$ python3 -q
>>> import numpy as np
>>> np.set_printoptions(precision=2, suppress=True, linewidth=140)
>>> F = np.loadtxt("block9.csv", delimiter=",")
>>> F
array([[  0.,   0.,   6.,   0.],
       [  0.,   0., -15.,   0.],
       [  0.,   0.,  15.,   0.]])
>>> np.round(np.linalg.norm(F, 2) / np.linalg.norm(F), 2)
np.float64(1.0)
>>> F.T @ F
array([[  0.,   0.,   0.,   0.],
       [  0.,   0.,   0.,   0.],
       [  0.,   0., 486.,   0.],
       [  0.,   0.,   0.,   0.]])
>>> np.linalg.pinv(F)
array([[ 0.  ,  0.  ,  0.  ],
       [ 0.  ,  0.  ,  0.  ],
       [ 0.01, -0.03,  0.03],
       [ 0.  ,  0.  ,  0.  ]])
>>> np.linalg.norm(F, axis=0)
array([ 0.  ,  0.  , 22.05,  0.  ])
>>> F[:, 2] @ F[:, 1]
np.float64(0.0)
>>> F.reshape(-1, 2)
array([[  0.,   0.],
       [  6.,   0.],
       [  0.,   0.],
       [-15.,   0.],
       [  0.,   0.],
       [ 15.,   0.]])
>>> t3 = F.reshape(3, 2, -1)
>>> t3.transpose(1, 0, 2)
array([[[  0.,   0.],
        [  0.,   0.],
        [  0.,   0.]],

       [[  6.,   0.],
        [-15.,   0.],
        [ 15.,   0.]]])
>>> t3.shape
(3, 2, 2)
>>> t3[:, 0]
array([[0., 0.],
       [0., 0.],
       [0., 0.]])
>>> W = np.array([[-3, 1, -2, -1, -3],
...     [-3, -3, 2, 1, 2],
...     [2, -3, -2, 3, 0],
...     [2, 2, -3, 2, -3]])
>>> coef = np.array([-3, 7, 5, -6, 3])
>>> hid = np.maximum(F @ W + coef, 0)
>>> (hid > 0).mean(axis=0)
array([0.67, 0.33, 0.33, 0.67, 1.  ])
>>> (hid > 0).astype(int)
array([[1, 0, 0, 1, 1],
       [0, 1, 1, 0, 1],
       [1, 0, 0, 1, 1]])
>>> C = np.array([[-5, -5, 0], [-2, 2, -3], [-5, -2, 3], [-4, -5, 5], [5, -5, -2]])
>>> hid @ C
array([[ -78., -120.,   54.],
       [-264.,   19.,  -57.],
       [-276., -345.,  189.]])
>>> (hid @ C).round(6).argmax(axis=1)
array([2, 1, 2])
>>> arr = np.load("data.npy")
>>> arr
array([[ 1,  2,  2,  3],
       [ 0,  1,  3,  3],
       [ 1,  7, 17, 18]])
>>> rk = np.linalg.matrix_rank(arr)
>>> rk
np.int64(2)
>>> ns = np.linalg.svd(arr)[2][rk:].T
>>> np.allclose(arr @ ns, 0)
True
>>> ns @ ns.T
array([[ 0.64, -0.4 ,  0.25, -0.11],
       [-0.4 ,  0.51,  0.11, -0.28],
       [ 0.25,  0.11,  0.36, -0.4 ],
       [-0.11, -0.28, -0.4 ,  0.49]])
>>> [int(np.linalg.matrix_rank(arr[:i])) for i in range(1, len(arr) + 1)]
[1, 2, 2]
>>> [int(np.linalg.matrix_rank(arr[:, :j + 1])) for j in range(4)]
[1, 2, 2, 2]
>>> ns.shape
(4, 2)
>>> W0 = np.loadtxt("test11.csv", delimiter=",")
>>> W0
array([[-0.43,  0.74,  0.51],
       [ 0.29, -0.43,  0.86],
       [ 0.86,  0.51, -0.03]])
>>> round(float(np.linalg.det(W0[::-1])), 2)
-1.0
>>> rng = np.random.default_rng(867399)
>>> z = rng.permutation(3)
>>> z
array([2, 0, 1])
>>> A2 = W0[z][:, z]
>>> np.sort(np.abs(np.linalg.eigvals(A2)))
array([1., 1., 1.])
>>> round(np.linalg.det(A2), 2), round(np.linalg.det(W0[z]), 2)
(np.float64(1.0), np.float64(1.0))
>>> np.diag(A2)
array([-0.03, -0.43, -0.43])
>>> x = np.array([2, 1, 0])
>>> round(float(np.linalg.norm(x)), 2), np.round(np.linalg.norm(W0 @ x), 2)
(2.24, np.float64(2.24))
>>> np.linalg.inv(W0)
array([[-0.43,  0.29,  0.86],
       [ 0.74, -0.43,  0.51],
       [ 0.51,  0.86, -0.03]])
>>> np.sort(np.abs(np.degrees(np.angle(np.linalg.eigvals(W0)))))
array([  0.  , 160.54, 160.54])
>>> np.round(W0.T @ (W0 @ x), 2) + 0
array([2., 1., 0.])
>>> 3 - np.linalg.matrix_rank(W0 - np.eye(3), tol=1e-8)
np.int64(1)
